% python3 -q
>>> import numpy as np
>>> from numpy import linalg as LA
>>> np.set_printoptions(suppress=True, linewidth=140)
>>> def tidy(a):
...     return np.round(a, 3) + 0
... 
>>> data = np.load("layer14.npy")
>>> data
array([[-2,  1,  1,  0,  2, -3, -1, -1,  2],
       [ 1,  4,  1, -2,  3,  0,  0,  0,  2],
       [ 1,  1, -4, -4,  2, -1,  0,  0,  2],
       [ 0, -2, -4, -2, -2, -2,  3,  0,  1],
       [ 2,  3,  2, -2,  0,  0,  0,  1, -3],
       [-3,  0, -1, -2,  0, -2,  4, -2, -1],
       [-1,  0,  0,  3,  0,  4,  4, -4,  0],
       [-1,  0,  0,  0,  1, -2, -4, -2, -1],
       [ 2,  2,  2,  1, -3, -1,  0, -1, -2]])
>>> # symmetric
>>> tidy(np.sort(np.abs(LA.eigvals(data))))
array([0.112, 0.347, 3.202, 3.613, 5.914, 6.732, 6.879, 9.377, 9.435])
>>> (data + data.T) / 2
array([[-2.,  1.,  1.,  0.,  2., -3., -1., -1.,  2.],
       [ 1.,  4.,  1., -2.,  3.,  0.,  0.,  0.,  2.],
       [ 1.,  1., -4., -4.,  2., -1.,  0.,  0.,  2.],
       [ 0., -2., -4., -2., -2., -2.,  3.,  0.,  1.],
       [ 2.,  3.,  2., -2.,  0.,  0.,  0.,  1., -3.],
       [-3.,  0., -1., -2.,  0., -2.,  4., -2., -1.],
       [-1.,  0.,  0.,  3.,  0.,  4.,  4., -4.,  0.],
       [-1.,  0.,  0.,  0.,  1., -2., -4., -2., -1.],
       [ 2.,  2.,  2.,  1., -3., -1.,  0., -1., -2.]])
>>> tidy(LA.det(data))
np.float64(-10926.0)
>>> r0 = np.array([-4, 1, 5, 1, 1, -4, 0, -1, 1])
>>> A2 = data + np.outer(r0, np.eye(9)[6])
>>> A2
array([[-2.,  1.,  1.,  0.,  2., -3., -5., -1.,  2.],
       [ 1.,  4.,  1., -2.,  3.,  0.,  1.,  0.,  2.],
       [ 1.,  1., -4., -4.,  2., -1.,  5.,  0.,  2.],
       [ 0., -2., -4., -2., -2., -2.,  4.,  0.,  1.],
       [ 2.,  3.,  2., -2.,  0.,  0.,  1.,  1., -3.],
       [-3.,  0., -1., -2.,  0., -2.,  0., -2., -1.],
       [-1.,  0.,  0.,  3.,  0.,  4.,  4., -4.,  0.],
       [-1.,  0.,  0.,  0.,  1., -2., -5., -2., -1.],
       [ 2.,  2.,  2.,  1., -3., -1.,  1., -1., -2.]])
>>> LA.matrix_rank(LA.inv(A2) - LA.inv(data), tol=1e-8)
np.int64(1)
